$ python3 -q
>>> import numpy as np
>>> np.set_printoptions(precision=1, suppress=True, linewidth=100)
>>> def rnd(a):
...     return np.round(a, 1) + 0
... 
>>> data = np.load("a.npy")
>>> rnd(data)
array([[ 0.4,  0.3, -0.3,  0.2, -0.2,  0.3,  0.1, -0.5,  0. ,  0.1,  0.4,  0.2,  0. , -0.2],
       [ 0.4,  0.4,  0.1,  0.2, -0.2,  0.1, -0.1,  0.4, -0.5, -0.1, -0.4, -0.1, -0.2, -0.2],
       [-0.2,  0. ,  0.5, -0.2, -0.1,  0.2, -0.3, -0.4, -0.4,  0.2,  0.1, -0.2, -0.2,  0.2],
       [ 0.1, -0.5, -0.1,  0. , -0.5, -0.4, -0.1,  0.1, -0.4, -0.1,  0.2,  0.2,  0. ,  0. ],
       [ 0.5, -0.3, -0.1, -0.2,  0.5,  0.2,  0.1,  0.1, -0.4, -0.1,  0.2, -0.1,  0.1,  0.2],
       [ 0.3, -0.3,  0. ,  0. , -0.2,  0.2, -0.2,  0.1,  0.3,  0.6, -0.3,  0.1,  0.2,  0.3],
       [-0.2,  0.4, -0.1, -0.5, -0.1, -0.1,  0.1,  0. , -0.3,  0.1, -0.2,  0.3,  0.5,  0.2],
       [-0.1,  0.2, -0.5, -0.2, -0.2, -0.1,  0.1,  0.2,  0. ,  0.3,  0.3, -0.5, -0.2,  0.2],
       [ 0.3, -0.1,  0.2, -0.6,  0. , -0.2,  0.3, -0.1,  0.1,  0.2, -0.2,  0. , -0.3, -0.4],
       [-0.3, -0.1, -0.2, -0.1,  0.1,  0.3, -0.3,  0.3, -0.1,  0.3,  0.2,  0.1,  0.2, -0.6],
       [-0.2,  0. ,  0.3,  0.3,  0.2,  0. ,  0.5,  0.3, -0.2,  0.4,  0.2,  0.4, -0.2,  0.1],
       [ 0.3,  0.3,  0.3, -0.2, -0.1, -0.1, -0.3,  0.4,  0.3, -0.1,  0.5,  0.2,  0. ,  0.1],
       [ 0.1,  0.2,  0. ,  0.3,  0.3, -0.7, -0.3, -0.2, -0.1,  0.3,  0. , -0.2,  0.3, -0.1],
       [ 0.1,  0. ,  0.4,  0.1, -0.3,  0.1,  0.4,  0.1,  0.1, -0.1,  0.2, -0.5,  0.5, -0.2]])
>>> # columns are unit length and at right angles
>>> x0 = np.array([-1, 3, -1, 3, 0, -2, 1, 1, -2, 2, 2, 3, 0, 3])
>>> print(rnd(np.sort(np.abs(np.degrees(np.angle(np.linalg.eigvals(data)))))))
[  0.    8.    8.   26.8  26.8  52.4  52.4  73.7  73.7 105.2 105.2 151.  151.  180. ]
>>> rnd(np.linalg.det(data))
np.float64(-1.0)
>>> rnd(data.T @ (data @ x0))
array([-1.,  3., -1.,  3.,  0., -2.,  1.,  1., -2.,  2.,  2.,  3.,  0.,  3.])
>>> 14 - np.linalg.matrix_rank(data - np.eye(14), tol=1e-8)
np.int64(1)
>>> rnd(np.linalg.norm(x0)), rnd(np.linalg.norm(data @ x0))
(np.float64(7.5), np.float64(7.5))
>>> rnd(np.linalg.norm(data, axis=0))
array([1., 1., 1., 1., 1., 1., 1., 1., 1., 1., 1., 1., 1., 1.])
>>> s = 10 * 0.5 ** np.arange(8)
>>> rng = np.random.default_rng(93950)
>>> J = rng.normal(size=(51, 8)) * rng.permutation(s)
>>> rnd(J)
array([[  5.7,   0. ,   0.1,  12.3,   0. ,  -0.2,  -0.3,  -3.8],
       [ -6.8,   0.4,   0.1,  -3.6,   0.4,   0. ,  -0.2,  -1.2],
       [  0. ,  -1.1,  -0.1,   6.5,   0.2,  -0.3,   1. ,  -1.4],
       [ -3.4,   0.5,   0.2,  -9.4,   0.2,   0. ,  -0.2,  -6.1],
       [  3.9,  -0.2,   0. ,  10.7,   0.1,   0.2,  -1.5,   4. ],
       [ -2.3,  -0.6,   0.1,   3.6,  -0.1,  -0.1,   0.7,  -1.3],
       [ -5.9,  -0.7,  -0.1, -11.2,   0. ,   0. ,  -0.9,   7.7],
       [ -1.4,   0.7,   0. ,  13.2,  -0.4,   0.4,  -0.3,   5.5],
       [  1.6,   0.9,   0. ,   7.6,  -0.4,   0.1,  -1.7,  -2.4],
       [ -0.9,  -0.3,   0. ,  -6.3,   0.7,  -0.1,   0. ,   0. ],
       [  1.9,  -1.1,   0. ,  -1.5,   0.6,  -0.1,  -1.9,  -0.5],
       [  1.9,  -1. ,   0. ,   1.4,   0. ,   0.1,  -0.5,   0.4],
       [ -3.3,   0.4,   0. ,  11.9,  -0.3,   0.4,   1.6,  -0.1],
       [ -1. ,   0.4,   0. ,  -8.2,   0.1,  -0.1,  -2.7,   4.2],
       [ -1.2,  -0.6,   0. ,   1. ,  -0.1,   0. ,  -2.5,   2.3],
       [  1.7,   0.5,  -0.1,   1. ,  -0.1,  -0.1,   0.6,  -2.4],
       [ -0.2,   0.7,   0.1, -23.6,   0.1,   0.2,   0.9,   4.9],
       [ -2. ,   0.1,   0. ,  24. ,   0.3,   0. ,   0.5,   6.5],
       [ -2.8,   0.5,   0.1,   6.1,  -0.1,  -0.1,  -0.3,   3.1],
       [  1.4,   0.5,   0. ,   3. ,   0.1,  -0.3,  -0.4,   2.6],
       [ -5.4,   0.2,  -0.1, -15.3,   0.1,   0.2,   1. ,   3.1],
       [ -3.6,  -0.3,  -0.1,  -7. ,  -0.2,   0.1,  -1. ,  -5.2],
       [ -0.7,  -0.3,   0.1,   9.4,   0.2,   0.1,   0.8,   0.4],
       [  3.8,  -0.2,   0.1,   6.2,   0.3,   0. ,   1.9, -11.2],
       [ -0.2,   0.3,   0. ,   4.9,   0.8,   0.2,  -0.6,   7.8],
       [  3. ,  -0.9,  -0.1,  17.2,   0.6,   0.2,   0.4,   2.2],
       [ -3.6,   0.1,   0. ,  -8.9,   0. ,   0.1,  -1.2,   5. ],
       [ -0.1,   0.6,   0. ,   7.1,  -1. ,  -0.1,   0.7,   2.9],
       [  1.1,  -0.6,   0. ,  -1. ,  -0.4,   0. ,  -1. ,  -5.2],
       [ -2.8,  -1.1,   0. ,  -8.2,  -0.1,  -0.2,  -0.1,  -6. ],
       [  1.8,  -0.3,   0.1, -15.4,  -0.2,  -0.3,   0.5,  -2. ],
       [  0.8,  -0.9,   0.1,   1.2,   0.1,   0.3,  -1.3,  -1. ],
       [ -1.3,   0.1,  -0.1,  -4.4,   0.4,   0. ,   0.2,  11.1],
       [  1.5,   0. ,  -0.1,  -5.7,   0.1,   0.2,   1.6,  -5.7],
       [  0.9,   1.2,   0.1,  12.2,   0.5,  -0.2,  -0.1,   7.5],
       [  6.3,   0.3,   0. ,   4.2,   0. ,   0. ,  -0.8,   6.6],
       [  1.1,   0.5,   0. ,  -6.8,   0.1,  -0.4,   1. ,   1.1],
       [ -4.3,   0.4,  -0.1,  19. ,  -0.2,  -0.2,   2.5,  -8.9],
       [ -5.5,  -0.8,   0. ,   2. ,  -0.3,  -0.1,   0.6,   1.5],
       [  0.3,   0.1,   0. ,  -2.3,   0. ,   0.2,  -1.4,  -6.2],
       [  7. ,   0.4,   0. ,   7.4,  -0.1,   0.1,   2.3,   5.3],
       [  1. ,   0. ,   0.1,  -3. ,   0.1,  -0.1,  -0.1,   0.4],
       [  1.5,  -1.2,   0. ,  19.5,   0.6,   0.1,   1. ,  -2.3],
       [ -2. ,   0.1,   0. ,  12. ,  -0.2,   0. ,   1. ,   1.5],
       [  0.2,  -0.3,  -0.1, -14.8,  -0.5,  -0.2,   1. ,  11.4],
       [  2.1,  -0.6,   0. ,  -1.6,  -0.2,   0.1,  -1.4,  -7. ],
       [  0.8,   0. ,   0. ,   7.8,   0.4,   0. ,  -0.2,   4. ],
       [  8.4,   0.2,   0.2,  17.5,  -0.2,   0. ,  -0.9,   3. ],
       [  1.7,   0.4,   0. ,  -0.1,   0.1,  -0.1,   0.6, -10.1],
       [  1.1,  -0.6,   0. ,  -7.4,  -0.4,   0. ,   0.6,   1.8],
       [ -2.4,  -0.4,   0. ,  -0.4,   0.6,   0.3,  -0.8,  -1.9]])
>>> u, g = J[25], J[47]
>>> rnd(u @ u)
np.float64(310.1)
>>> rnd(u @ g)
np.float64(332.7)
>>> pr = (u @ g) / (u @ u) * u
>>> rnd((g - pr) @ u)
np.float64(0.0)
>>> rnd(np.outer(u, g))
array([[ 25.7,   0.7,   0.5,  53.5,  -0.7,  -0.1,  -2.6,   9. ],
       [ -7.7,  -0.2,  -0.2, -16.1,   0.2,   0. ,   0.8,  -2.7],
       [ -0.5,   0. ,   0. ,  -1. ,   0. ,   0. ,   0. ,  -0.2],
       [144.6,   4.1,   3. , 301.2,  -3.8,  -0.5, -14.8,  50.9],
       [  5. ,   0.1,   0.1,  10.4,  -0.1,   0. ,  -0.5,   1.8],
       [  1.5,   0. ,   0. ,   3.1,   0. ,   0. ,  -0.2,   0.5],
       [  3.1,   0.1,   0.1,   6.4,  -0.1,   0. ,  -0.3,   1.1],
       [ 18.5,   0.5,   0.4,  38.5,  -0.5,  -0.1,  -1.9,   6.5]])
>>> print(rnd(g - pr))
[ 5.2  1.2  0.2 -0.9 -0.9 -0.2 -1.3  0.6]
>>> rnd(pr)
array([ 3.3, -1. , -0.1, 18.4,  0.6,  0.2,  0.4,  2.4])
>>> rnd(np.linalg.norm(u + g) ** 2 + np.linalg.norm(u - g) ** 2)
np.float64(1397.3)
>>> cent = J[[43, 25]].astype(float)
>>> for _ in range(5):
...     lab = np.linalg.norm(J[:, None] - cent, axis=-1).argmin(axis=1)
...     cent = np.array([J[lab == j].mean(axis=0) for j in range(2)])
... 
>>> lab
array([1, 0, 1, 0, 1, 1, 0, 1, 1, 0, 0, 0, 1, 0, 0, 0, 0, 1, 1, 1, 0, 0, 1, 1, 1, 1, 0, 1, 0, 0, 0,
       0, 0, 0, 1, 1, 0, 1, 0, 0, 1, 0, 1, 1, 0, 0, 1, 1, 0, 0, 0])
>>> print(rnd(cent))
[[-0.9 -0.2  0.  -5.7  0.   0.  -0.3 -0.2]
 [ 1.1  0.1  0.  10.6  0.   0.   0.3  1.4]]
>>> rnd(cent[1] - cent[0])
array([ 2. ,  0.3,  0. , 16.3,  0. ,  0. ,  0.6,  1.6])
>>> np.bincount(lab)
array([28, 23])
>>> out = cent / np.sqrt((cent ** 2).mean(axis=1, keepdims=True))
>>> rnd(cent - cent.mean(axis=1, keepdims=True))
array([[ 0. ,  0.7,  0.9, -4.8,  1. ,  0.9,  0.6,  0.7],
       [-0.6, -1.6, -1.7,  8.9, -1.6, -1.7, -1.4, -0.3]])
>>> lab = rng.permutation(8)
>>> out = J[:, lab] * rng.choice([-1, 1], 8)
>>> rnd(out)
array([[ 12.3,   0.1,   0. ,   0. ,  -3.8,  -5.7,   0.2,   0.3],
       [ -3.6,   0.1,   0.4,   0.4,  -1.2,   6.8,   0. ,   0.2],
       [  6.5,  -0.1,   0.2,  -1.1,  -1.4,   0. ,   0.3,  -1. ],
       [ -9.4,   0.2,   0.2,   0.5,  -6.1,   3.4,   0. ,   0.2],
       [ 10.7,   0. ,   0.1,  -0.2,   4. ,  -3.9,  -0.2,   1.5],
       [  3.6,   0.1,  -0.1,  -0.6,  -1.3,   2.3,   0.1,  -0.7],
       [-11.2,  -0.1,   0. ,  -0.7,   7.7,   5.9,   0. ,   0.9],
       [ 13.2,   0. ,  -0.4,   0.7,   5.5,   1.4,  -0.4,   0.3],
       [  7.6,   0. ,  -0.4,   0.9,  -2.4,  -1.6,  -0.1,   1.7],
       [ -6.3,   0. ,   0.7,  -0.3,   0. ,   0.9,   0.1,   0. ],
       [ -1.5,   0. ,   0.6,  -1.1,  -0.5,  -1.9,   0.1,   1.9],
       [  1.4,   0. ,   0. ,  -1. ,   0.4,  -1.9,  -0.1,   0.5],
       [ 11.9,   0. ,  -0.3,   0.4,  -0.1,   3.3,  -0.4,  -1.6],
       [ -8.2,   0. ,   0.1,   0.4,   4.2,   1. ,   0.1,   2.7],
       [  1. ,   0. ,  -0.1,  -0.6,   2.3,   1.2,   0. ,   2.5],
       [  1. ,  -0.1,  -0.1,   0.5,  -2.4,  -1.7,   0.1,  -0.6],
       [-23.6,   0.1,   0.1,   0.7,   4.9,   0.2,  -0.2,  -0.9],
       [ 24. ,   0. ,   0.3,   0.1,   6.5,   2. ,   0. ,  -0.5],
       [  6.1,   0.1,  -0.1,   0.5,   3.1,   2.8,   0.1,   0.3],
       [  3. ,   0. ,   0.1,   0.5,   2.6,  -1.4,   0.3,   0.4],
       [-15.3,  -0.1,   0.1,   0.2,   3.1,   5.4,  -0.2,  -1. ],
       [ -7. ,  -0.1,  -0.2,  -0.3,  -5.2,   3.6,  -0.1,   1. ],
       [  9.4,   0.1,   0.2,  -0.3,   0.4,   0.7,  -0.1,  -0.8],
       [  6.2,   0.1,   0.3,  -0.2, -11.2,  -3.8,   0. ,  -1.9],
       [  4.9,   0. ,   0.8,   0.3,   7.8,   0.2,  -0.2,   0.6],
       [ 17.2,  -0.1,   0.6,  -0.9,   2.2,  -3. ,  -0.2,  -0.4],
       [ -8.9,   0. ,   0. ,   0.1,   5. ,   3.6,  -0.1,   1.2],
       [  7.1,   0. ,  -1. ,   0.6,   2.9,   0.1,   0.1,  -0.7],
       [ -1. ,   0. ,  -0.4,  -0.6,  -5.2,  -1.1,   0. ,   1. ],
       [ -8.2,   0. ,  -0.1,  -1.1,  -6. ,   2.8,   0.2,   0.1],
       [-15.4,   0.1,  -0.2,  -0.3,  -2. ,  -1.8,   0.3,  -0.5],
       [  1.2,   0.1,   0.1,  -0.9,  -1. ,  -0.8,  -0.3,   1.3],
       [ -4.4,  -0.1,   0.4,   0.1,  11.1,   1.3,   0. ,  -0.2],
       [ -5.7,  -0.1,   0.1,   0. ,  -5.7,  -1.5,  -0.2,  -1.6],
       [ 12.2,   0.1,   0.5,   1.2,   7.5,  -0.9,   0.2,   0.1],
       [  4.2,   0. ,   0. ,   0.3,   6.6,  -6.3,   0. ,   0.8],
       [ -6.8,   0. ,   0.1,   0.5,   1.1,  -1.1,   0.4,  -1. ],
       [ 19. ,  -0.1,  -0.2,   0.4,  -8.9,   4.3,   0.2,  -2.5],
       [  2. ,   0. ,  -0.3,  -0.8,   1.5,   5.5,   0.1,  -0.6],
       [ -2.3,   0. ,   0. ,   0.1,  -6.2,  -0.3,  -0.2,   1.4],
       [  7.4,   0. ,  -0.1,   0.4,   5.3,  -7. ,  -0.1,  -2.3],
       [ -3. ,   0.1,   0.1,   0. ,   0.4,  -1. ,   0.1,   0.1],
       [ 19.5,   0. ,   0.6,  -1.2,  -2.3,  -1.5,  -0.1,  -1. ],
       [ 12. ,   0. ,  -0.2,   0.1,   1.5,   2. ,   0. ,  -1. ],
       [-14.8,  -0.1,  -0.5,  -0.3,  11.4,  -0.2,   0.2,  -1. ],
       [ -1.6,   0. ,  -0.2,  -0.6,  -7. ,  -2.1,  -0.1,   1.4],
       [  7.8,   0. ,   0.4,   0. ,   4. ,  -0.8,   0. ,   0.2],
       [ 17.5,   0.2,  -0.2,   0.2,   3. ,  -8.4,   0. ,   0.9],
       [ -0.1,   0. ,   0.1,   0.4, -10.1,  -1.7,   0.1,  -0.6],
       [ -7.4,   0. ,  -0.4,  -0.6,   1.8,  -1.1,   0. ,  -0.6],
       [ -0.4,   0. ,   0.6,  -0.4,  -1.9,   2.4,  -0.3,   0.8]])
>>> U, _, vt = np.linalg.svd(J.T @ out)
>>> lab
array([3, 2, 4, 1, 7, 0, 5, 6])
>>> rnd(np.linalg.lstsq(J, out)[0])
array([[ 0.,  0.,  0.,  0.,  0., -1.,  0.,  0.],
       [ 0.,  0.,  0.,  1.,  0.,  0.,  0.,  0.],
       [ 0.,  1.,  0.,  0.,  0.,  0.,  0.,  0.],
       [ 1.,  0.,  0.,  0.,  0.,  0.,  0.,  0.],
       [ 0.,  0.,  1.,  0.,  0.,  0.,  0.,  0.],
       [ 0.,  0.,  0.,  0.,  0.,  0., -1.,  0.],
       [ 0.,  0.,  0.,  0.,  0.,  0.,  0., -1.],
       [ 0.,  0.,  0.,  0.,  1.,  0.,  0.,  0.]])
>>> blk = np.stack([out, -2 * out, out[::-1]])
>>> blk.shape
(3, 51, 8)
>>> rnd(np.einsum("bij,cij->bc", blk, blk))
array([[  7184.6, -14369.3,    765.8],
       [-14369.3,  28738.5,  -1531.6],
       [   765.8,  -1531.6,   7184.6]])
>>> mat = np.load("mat.npy")
>>> mat
array([[-2.,  4.,  0.,  0.,  0.,  0.,  0.,  0.,  0.],
       [ 4., -2.,  4.,  0.,  0.,  0.,  0.,  0.,  0.],
       [ 0.,  4.,  1.,  4.,  0.,  0.,  0.,  0.,  0.],
       [ 0.,  0.,  4., -2.,  4.,  0.,  0.,  0.,  0.],
       [ 0.,  0.,  0.,  4.,  2.,  4.,  0.,  0.,  0.],
       [ 0.,  0.,  0.,  0.,  4.,  2.,  4.,  0.,  0.],
       [ 0.,  0.,  0.,  0.,  0.,  4.,  0.,  4.,  0.],
       [ 0.,  0.,  0.,  0.,  0.,  0.,  4.,  1.,  4.],
       [ 0.,  0.,  0.,  0.,  0.,  0.,  0.,  4.,  2.]])
>>> out = mat[0, 0] * mat[1:] - np.outer(mat[1:, 0], mat[0])
>>> out
array([[  0., -12.,  -8.,  -0.,  -0.,  -0.,  -0.,  -0.,  -0.],
       [  0.,  -8.,  -2.,  -8.,  -0.,  -0.,  -0.,  -0.,  -0.],
       [  0.,  -0.,  -8.,   4.,  -8.,  -0.,  -0.,  -0.,  -0.],
       [  0.,  -0.,  -0.,  -8.,  -4.,  -8.,  -0.,  -0.,  -0.],
       [  0.,  -0.,  -0.,  -0.,  -8.,  -4.,  -8.,  -0.,  -0.],
       [  0.,  -0.,  -0.,  -0.,  -0.,  -8.,  -0.,  -8.,  -0.],
       [  0.,  -0.,  -0.,  -0.,  -0.,  -0.,  -8.,  -2.,  -8.],
       [  0.,  -0.,  -0.,  -0.,  -0.,  -0.,  -0.,  -8.,  -4.]])
>>> np.linalg.matrix_rank(out), np.linalg.matrix_rank(mat)
(np.int64(8), np.int64(9))
